In [1]: import numpy as np

In [2]: import numpy.linalg as la

In [3]: np.set_printoptions(precision=3, suppress=True, linewidth=200, legacy="1.25")

In [4]: X = np.array([[2, 0, 0, 0, 0],
   ...:     [0, 1, 0, 0, 0],
   ...:     [1, 1, 3, 0, 0],
   ...:     [2, 2, 0, 2, 0],
   ...:     [0, 1, 1, 2, 3]])

In [5]: x = np.array([-1, 2, -3, -2, 2])

In [6]: h = np.maximum(X @ x, 0)

In [7]: X.T @ h
Out[7]: array([0, 3, 1, 2, 3])

In [8]: np.maximum(X @ (3 * x), 0)
Out[8]: array([0, 6, 0, 0, 3])

In [9]: np.tanh(X @ x)
Out[9]: array([-0.964,  0.964, -1.   , -0.964,  0.762])

In [10]: h
Out[10]: array([0, 2, 0, 0, 1])

In [11]: np.maximum(X @ x, 0) - np.maximum(-X @ x, 0)
Out[11]: array([-2,  2, -8, -2,  1])

In [12]: X * (h > 1e-9)[:, None]
Out[12]: 
array([[0, 0, 0, 0, 0],
       [0, 1, 0, 0, 0],
       [0, 0, 0, 0, 0],
       [0, 0, 0, 0, 0],
       [0, 1, 1, 2, 3]])

In [13]: np.kron(np.eye(2, dtype=int), X)
Out[13]: 
array([[2, 0, 0, 0, 0, 0, 0, 0, 0, 0],
       [0, 1, 0, 0, 0, 0, 0, 0, 0, 0],
       [1, 1, 3, 0, 0, 0, 0, 0, 0, 0],
       [2, 2, 0, 2, 0, 0, 0, 0, 0, 0],
       [0, 1, 1, 2, 3, 0, 0, 0, 0, 0],
       [0, 0, 0, 0, 0, 2, 0, 0, 0, 0],
       [0, 0, 0, 0, 0, 0, 1, 0, 0, 0],
       [0, 0, 0, 0, 0, 1, 1, 3, 0, 0],
       [0, 0, 0, 0, 0, 2, 2, 0, 2, 0],
       [0, 0, 0, 0, 0, 0, 1, 1, 2, 3]])

In [14]: round(la.det(2 * X), 3), np.round(la.det(X), 3)
Out[14]: (1152.0, 36.0)

In [15]: la.eigvals(X)
Out[15]: array([3., 2., 3., 2., 1.])

In [16]: np.einsum("ij,ji->", X, X)
Out[16]: 27

In [17]: round(float(la.det(X.T)), 3)
Out[17]: 36.0

In [18]: np.einsum("ii->", X)
Out[18]: 11

In [19]: np.round(la.det(X[::-1]), 3)
Out[19]: 36.0

In [20]: la.matrix_rank(X)
Out[20]: 5

In [21]: X.sum(axis=0)
Out[21]: array([5, 5, 4, 4, 3])

In [22]: X - X[0]
Out[22]: 
array([[ 0,  0,  0,  0,  0],
       [-2,  1,  0,  0,  0],
       [-1,  1,  3,  0,  0],
       [ 0,  2,  0,  2,  0],
       [-2,  1,  1,  2,  3]])

In [23]: np.unravel_index(np.abs(X).argmax(), X.shape)
Out[23]: (2, 2)

In [24]: np.diff(X, axis=0)
Out[24]: 
array([[-2,  1,  0,  0,  0],
       [ 1,  0,  3,  0,  0],
       [ 1,  1, -3,  2,  0],
       [-2, -1,  1,  0,  3]])

In [25]: round(float(la.norm(X)), 3)
Out[25]: 6.557

In [26]: X.mean(axis=0)
Out[26]: array([1. , 1. , 0.8, 0.8, 0.6])

In [27]: np.abs(X).max()
Out[27]: 3

In [28]: X.shape
Out[28]: (5, 5)

In [29]: rng = np.random.default_rng(170964)

In [30]: feats = np.eye(4, dtype=int)[rng.permutation(4)] * np.array([2, -3, -1, 0])

In [31]: feats
Out[31]: 
array([[ 0,  0,  0,  0],
       [ 0,  0, -1,  0],
       [ 2,  0,  0,  0],
       [ 0, -3,  0,  0]])

In [32]: round(la.norm(feats, 2) / la.norm(feats), 3)
Out[32]: 0.802

In [33]: np.argsort(-la.norm(feats, axis=0).round(6), kind="stable")[:3]
Out[33]: array([1, 0, 2])

In [34]: la.cond(feats) > 100
Out[34]: True

In [35]: labels = rng.permutation(4)

In [36]: labels
Out[36]: array([3, 0, 2, 1])

In [37]: A2 = feats[labels][:, labels]

In [38]: np.allclose(A2, feats)
Out[38]: False

In [39]: A2
Out[39]: 
array([[ 0,  0,  0, -3],
       [ 0,  0,  0,  0],
       [ 0,  2,  0,  0],
       [ 0,  0, -1,  0]])
